$ ipython --no-banner

In [1]: import numpy as np

In [2]: import numpy.linalg as la

In [3]: np.set_printoptions(precision=1, suppress=True, linewidth=160, legacy="1.25")

In [4]: F = np.load("test16.npy")

In [5]: F
Out[5]: 
array([[2., 4., 0., 0.],
       [4., 3., 0., 0.],
       [4., 3., 0., 0.],
       [0., 0., 0., 2.]])

In [6]: gram = F.T @ F

In [7]: (F @ F.T).shape
Out[7]: (4, 4)

In [8]: gram
Out[8]: 
array([[36., 32.,  0.,  0.],
       [32., 34.,  0.,  0.],
       [ 0.,  0.,  0.,  0.],
       [ 0.,  0.,  0.,  4.]])

In [9]: np.trace(gram), (F ** 2).sum()
Out[9]: (74.0, 74.0)

In [10]: la.svd(F, compute_uv=False) ** 2
Out[10]: array([67.,  4.,  3.,  0.])

In [11]: la.eigvalsh(gram)[::-1]
Out[11]: array([67.,  4.,  3.,  0.])

In [12]: np.allclose(gram, gram.T)
Out[12]: True

In [13]: np.abs(F).max()
Out[13]: 4.0

In [14]: F.mean(axis=0)
Out[14]: array([2.5, 2.5, 0. , 0.5])

In [15]: F - F[0]
Out[15]: 
array([[ 0.,  0.,  0.,  0.],
       [ 2., -1.,  0.,  0.],
       [ 2., -1.,  0.,  0.],
       [-2., -4.,  0.,  2.]])

In [16]: np.count_nonzero(F)
Out[16]: 7

In [17]: la.matrix_rank(F)
Out[17]: 3

In [18]: np.unravel_index(np.abs(F).argmax(), F.shape)
Out[18]: (0, 1)

In [19]: np.allclose(F[:-1].T @ la.lstsq(F[:-1].T, F[-1])[0], F[-1])
Out[19]: False

In [20]: np.unique(F.round(6), axis=0).shape
Out[20]: (3, 4)

In [21]: la.lstsq(F[:-1].T, F[-1])[2]
Out[21]: 2

In [22]: data = np.load("layer8.npy")

In [23]: data
Out[23]: 
array([[ 0,  0,  0, -1,  1, -2,  0],
       [ 0,  0,  0, -2,  1,  1, -1],
       [ 0,  0,  0,  0, -1,  0,  1],
       [ 1,  2,  0,  0,  0, -1,  2],
       [-1, -1,  1,  0,  0, -1,  0],
       [ 2, -1,  0,  1,  1,  0,  0],
       [ 0,  1, -1, -2,  0,  0,  0]])

In [24]: rank = la.matrix_rank(data)

In [25]: rank
Out[25]: 6

In [26]: ns = la.svd(data)[2][rank:].T

In [27]: [int(la.matrix_rank(data[:i])) for i in range(1, len(data) + 1)]
Out[27]: [1, 2, 3, 4, 5, 6, 6]

In [28]: np.allclose(data @ ns, 0)
Out[28]: True

In [29]: np.round(data @ ns, 1) + 0
Out[29]: 
array([[0.],
       [0.],
       [0.],
       [0.],
       [0.],
       [0.],
       [0.]])

In [30]: la.matrix_rank(data.T @ data), la.matrix_rank(data @ data.T)
Out[30]: (6, 6)

In [31]: ns[:, 0] / ns[np.abs(ns[:, 0]).round(6).argmax(), 0]
Out[31]: array([-0.8, -0.4, -0.8,  0.2,  1. ,  0.4,  1. ])
